$ ipython --no-banner

In [1]: import numpy as np

In [2]: import numpy.linalg as la

In [3]: np.set_printoptions(precision=3, suppress=True, linewidth=160)

In [4]: rnd = lambda a: np.round(a, 3) + 0

In [5]: M = np.load("w.npy")

In [6]: M
Out[6]: 
array([[-1, -2,  1,  2,  2,  6, -2,  1,  0,  1,  1,  1,  1],
       [-1,  1,  2, -1,  0,  0, -1,  2,  0,  0, -2,  2,  1],
       [ 0,  0,  1, -2,  1,  3, -1, -1, -1, -2, -2,  1, -2],
       [ 2, -1,  2, -1, -2, -6,  1,  2, -2,  2,  0,  2,  2],
       [ 0,  1,  1,  0,  2,  6, -2,  2, -1, -2, -1, -2,  2],
       [-2, -2,  0, -2, -1, -3,  2, -2,  0,  1, -1,  1,  2]])

In [7]: blk = np.stack([M, 3 * M, M[::-1]])

In [8]: print((blk @ M.T).shape)
(3, 6, 6)

In [9]: np.einsum("bij,cij->bc", blk, blk)
Out[9]: 
array([[ 283,  849,  -70],
       [ 849, 2547, -210],
       [ -70, -210,  283]])

In [10]: F = np.load("m.npy")

In [11]: print(F)
[[-2 -3 -2 -1  0 -2  0 -1 -3 -2  0  0  0]
 [ 4  6  4  2  0  4  0  2  6  4  0  0  0]
 [ 2  3  2  1  0  2  0  1  3  2  0  0  0]
 [ 0  0  0  0  0  0  0  0  0  0  0  0  0]
 [ 4  6  4  2  0  4  0  2  6  4  0  0  0]
 [ 2  3  2  1  0  2  0  1  3  2  0  0  0]
 [-4 -6 -4 -2  0 -4  0 -2 -6 -4  0  0  0]
 [-4 -6 -4 -2  0 -4  0 -2 -6 -4  0  0  0]
 [-4 -6 -4 -2  0 -4  0 -2 -6 -4  0  0  0]
 [-2 -3 -2 -1  0 -2  0 -1 -3 -2  0  0  0]
 [ 2  3  2  1  0  2  0  1  3  2  0  0  0]
 [ 4  6  4  2  0  4  0  2  6  4  0  0  0]
 [ 0  0  0  0  0  0  0  0  0  0  0  0  0]]

In [12]: # 2 groups of indices that never mix

In [13]: la.cond(F) > 100
Out[13]: np.True_

In [14]: la.matrix_rank(F, rtol=0.1)
Out[14]: np.int64(1)

In [15]: np.argsort(-la.norm(F, axis=0).round(6), kind="stable")[:3]
Out[15]: array([1, 8, 0])

In [16]: rng = np.random.default_rng(1891)

In [17]: th = np.sort(rng.uniform(-2, 2, 16))

In [18]: X = np.c_[th, th ** 2, th ** 3] @ np.array([[1, 0, 1, 5], [4, 5, 5, 5], [4, 4, 5, 2]])

In [19]: rnd(X)
Out[19]: 
array([[ -9.385,  -4.877, -11.311,  -3.778],
       [ -6.404,  -2.554,  -7.623,  -3.089],
       [ -5.189,  -1.649,  -6.125,  -2.825],
       [ -0.276,   1.15 ,  -0.146,  -1.819],
       [ -0.073,   1.036,   0.075,  -1.703],
       [ -0.021,   0.927,   0.122,  -1.626],
       [ -0.02 ,   0.922,   0.123,  -1.622],
       [ -0.004,   0.656,   0.109,  -1.426],
       [ -0.01 ,   0.594,   0.094,  -1.374],
       [  5.505,   5.349,   6.68 ,   8.332],
       [ 18.653,  19.135,  22.978,  20.933],
       [ 20.299,  20.863,  25.023,  22.36 ],
       [ 29.219,  30.228,  36.118,  29.803],
       [ 43.995,  45.715,  54.517,  41.436],
       [ 44.33 ,  46.067,  54.936,  41.693],
       [ 47.174,  49.043,  58.479,  43.862]])

In [20]: labels = X[:, 3] > np.median(X[:, 3])

In [21]: r0 = X[labels].mean(axis=0) - X[~labels].mean(axis=0)

In [22]: labels.astype(int)
Out[22]: array([0, 0, 0, 0, 0, 0, 0, 0, 1, 1, 1, 1, 1, 1, 1, 1])

In [23]: np.argsort(-np.abs(r0).round(6), kind="stable")
Out[23]: array([2, 0, 3, 1])

In [24]: left, sigma, Vh = la.svd(X)

In [25]: print(np.argmax(sigma[:-1] / (sigma[1:] + 1e-6)) + 1)
3

In [26]: rnd(sigma)
Out[26]: array([188.907,   8.093,   5.742,   0.   ])

In [27]: other = left[:, :3] @ np.diag(sigma[:3]) @ Vh[:3]

In [28]: print(rnd(other))
[[ -9.385  -4.877 -11.311  -3.778]
 [ -6.404  -2.554  -7.623  -3.089]
 [ -5.189  -1.649  -6.125  -2.825]
 [ -0.276   1.15   -0.146  -1.819]
 [ -0.073   1.036   0.075  -1.703]
 [ -0.021   0.927   0.122  -1.626]
 [ -0.02    0.922   0.123  -1.622]
 [ -0.004   0.656   0.109  -1.426]
 [ -0.01    0.594   0.094  -1.374]
 [  5.505   5.349   6.68    8.332]
 [ 18.653  19.135  22.978  20.933]
 [ 20.299  20.863  25.023  22.36 ]
 [ 29.219  30.228  36.118  29.803]
 [ 43.995  45.715  54.517  41.436]
 [ 44.33   46.067  54.936  41.693]
 [ 47.174  49.043  58.479  43.862]]

In [29]: print(rnd(la.norm(X - other) / la.norm(X)))
0.0

In [30]: rnd(np.abs(X - other).max())
Out[30]: np.float64(0.0)

In [31]: la.matrix_rank(X, rtol=0.05)
Out[31]: np.int64(1)

In [32]: rnd(la.norm(X - other, 2)), rnd(sigma[3])
Out[32]: (np.float64(0.0), np.float64(0.0))

In [33]: labels = other[:, 2] > np.median(other[:, 2])

In [34]: r0 = other[labels].mean(axis=0) - other[~labels].mean(axis=0)

In [35]: np.argsort(-np.abs(r0).round(6), kind="stable")
Out[35]: array([2, 0, 3, 1])

In [36]: print(labels.astype(int))
[0 0 0 0 0 0 1 0 0 1 1 1 1 1 1 1]
